$ python3 -q
>>> import numpy as np
>>> np.set_printoptions(precision=2, suppress=True, linewidth=200)
>>> def tidy(a):
...     return np.round(a, 2) + 0
... 
>>> mat = np.array([[1.2, 0.0, -0.5],
...     [1.2, -0.7, 0.2],
...     [1.1, 0.6, 0.1],
...     [-0.8, 0.1, -0.8],
...     [-1.5, -0.3, 0.1]])
>>> rng = np.random.default_rng(54297)
>>> mat[0] = mat[3] + 0.05 * rng.normal(size=3)
>>> print(tidy(mat))
[[-0.8   0.05 -0.79]
 [ 1.2  -0.7   0.2 ]
 [ 1.1   0.6   0.1 ]
 [-0.8   0.1  -0.8 ]
 [-1.5  -0.3   0.1 ]]
>>> M2 = mat / np.linalg.norm(mat, axis=1, keepdims=True)
>>> cov = M2 @ M2.T
>>> print((cov - 2 * np.eye(5)).round(6).argmax(axis=1))
[3 2 1 0 0]
>>> Q, V = np.linalg.qr(mat[:, :1])[0], np.linalg.qr(mat[:, 1:])[0]
>>> sig = np.linalg.svd(Q.T @ V, compute_uv=False)
>>> print(tidy(np.linalg.norm(Q @ Q.T - V @ V.T, 2)))
1.0
>>> print((sig > 0.9).sum())
0
>>> print(tidy(np.degrees(np.arccos(sig.clip(0, 1)))))
[57.23]
>>> def softmax(z):
...     e = np.exp(z - z.max(axis=-1, keepdims=True))
...     return e / e.sum(axis=-1, keepdims=True)
... 
>>> print(tidy(softmax(mat[4])))
[0.11 0.36 0.53]
>>> print(tidy(softmax(10 * mat[4])))
[0.   0.02 0.98]
>>> print(tidy(softmax(mat).sum(axis=1)))
[1. 1. 1. 1. 1.]
>>> att = mat @ mat.T / np.sqrt(3)
>>> print(tidy(softmax(att + np.triu(np.full(att.shape, -np.inf), 1))))
[[1.   0.   0.   0.   0.  ]
 [0.14 0.86 0.   0.   0.  ]
 [0.12 0.36 0.52 0.   0.  ]
 [0.39 0.1  0.11 0.4  0.  ]
 [0.22 0.05 0.04 0.22 0.46]]
>>> print(tidy(softmax(att)[4] @ mat))
[-0.95 -0.11 -0.3 ]
